$ ipython --no-banner

In [1]: import numpy as np

In [2]: import numpy.linalg as la

In [3]: np.set_printoptions(precision=1, suppress=True, linewidth=100)

In [4]: m1 = np.load("out7.npy")

In [5]: m1
Out[5]: 
array([[ 2,  3,  7,  9,  8,  1,  1,  3,  5,  0],
       [ 4, 11,  6,  3,  0,  5,  3,  5,  4,  3],
       [ 3,  2, -1,  0,  8,  1,  9,  4,  9,  9],
       [ 6,  9,  0,  0,  1,  0,  3,  4,  1,  3],
       [ 2,  2,  9,  2,  0,  7,  2,  6,  6,  3],
       [ 4,  9,  2,  2,  4, -3,  4,  7,  6,  3],
       [ 2,  0,  4,  3,  4,  5,  7,  4,  1,  8],
       [ 8,  9,  4,  3,  5,  2,  5, 12,  4,  5],
       [ 7,  2,  3,  5,  4,  7,  6,  6, 15,  4],
       [ 3,  4,  3,  1,  9,  4,  6,  2,  0,  9]])

In [6]: x = np.array([3, 2, -1, 5, -2, -2, -1, 1, -2, 0])

In [7]: y = m1 @ x

In [8]: y
Out[8]: array([ 24,  27, -27,  33, -11,  27,  -6,  38,  -5, -11])

In [9]: np.round(la.solve(m1.T, m1[9]), 1) + 0
Out[9]: array([0., 0., 0., 0., 0., 0., 0., 0., 0., 1.])

In [10]: np.round(la.solve(m1, m1[:, 4]), 1) + 0
Out[10]: array([0., 0., 0., 0., 1., 0., 0., 0., 0., 0.])

In [11]: np.round(la.solve(m1, 4 * y), 1) + 0
Out[11]: array([12.,  8., -4., 20., -8., -8., -4.,  4., -8.,  0.])

In [12]: m1.sum(axis=1)
Out[12]: array([39, 44, 44, 27, 39, 38, 38, 57, 59, 41])

In [13]: np.unravel_index(np.abs(m1).argmax(), m1.shape)
Out[13]: (np.int64(8), np.int64(8))

In [14]: m1.shape
Out[14]: (10, 10)

In [15]: round(float(la.norm(m1)), 1)
Out[15]: 52.9

In [16]: np.abs(m1).max()
Out[16]: np.int64(15)

In [17]: m1 - m1[0]
Out[17]: 
array([[ 0,  0,  0,  0,  0,  0,  0,  0,  0,  0],
       [ 2,  8, -1, -6, -8,  4,  2,  2, -1,  3],
       [ 1, -1, -8, -9,  0,  0,  8,  1,  4,  9],
       [ 4,  6, -7, -9, -7, -1,  2,  1, -4,  3],
       [ 0, -1,  2, -7, -8,  6,  1,  3,  1,  3],
       [ 2,  6, -5, -7, -4, -4,  3,  4,  1,  3],
       [ 0, -3, -3, -6, -4,  4,  6,  1, -4,  8],
       [ 6,  6, -3, -6, -3,  1,  4,  9, -1,  5],
       [ 5, -1, -4, -4, -4,  6,  5,  3, 10,  4],
       [ 1,  1, -4, -8,  1,  3,  5, -1, -5,  9]])

In [18]: B = la.inv(m1)

In [19]: round(float(la.cond(m1)), 1)
Out[19]: 351.4

In [20]: B = m1 / la.norm(m1, axis=1, keepdims=True)

In [21]: C2 = B @ B.T

In [22]: la.norm(B, axis=1)
Out[22]: array([1., 1., 1., 1., 1., 1., 1., 1., 1., 1.])

In [23]: (np.abs(C2) > 0.9).astype(int)
Out[23]: 
array([[1, 0, 0, 0, 0, 0, 0, 0, 0, 0],
       [0, 1, 0, 0, 0, 0, 0, 0, 0, 0],
       [0, 0, 1, 0, 0, 0, 0, 0, 0, 0],
       [0, 0, 0, 1, 0, 0, 0, 0, 0, 0],
       [0, 0, 0, 0, 1, 0, 0, 0, 0, 0],
       [0, 0, 0, 0, 0, 1, 0, 1, 0, 0],
       [0, 0, 0, 0, 0, 0, 1, 0, 0, 0],
       [0, 0, 0, 0, 0, 1, 0, 1, 0, 0],
       [0, 0, 0, 0, 0, 0, 0, 0, 1, 0],
       [0, 0, 0, 0, 0, 0, 0, 0, 0, 1]])

In [24]: (C2 - 2 * np.eye(10)).round(6).argmax(axis=1)
Out[24]: array([8, 7, 9, 7, 1, 7, 9, 5, 2, 6])

In [25]: round(float(np.degrees(np.arccos(np.clip(C2[1, 7], -1, 1)))), 1)
Out[25]: 31.9

In [26]: np.argwhere(np.triu(np.abs(C2) > 0.95, 1))
Out[26]: array([], shape=(0, 2), dtype=int64)
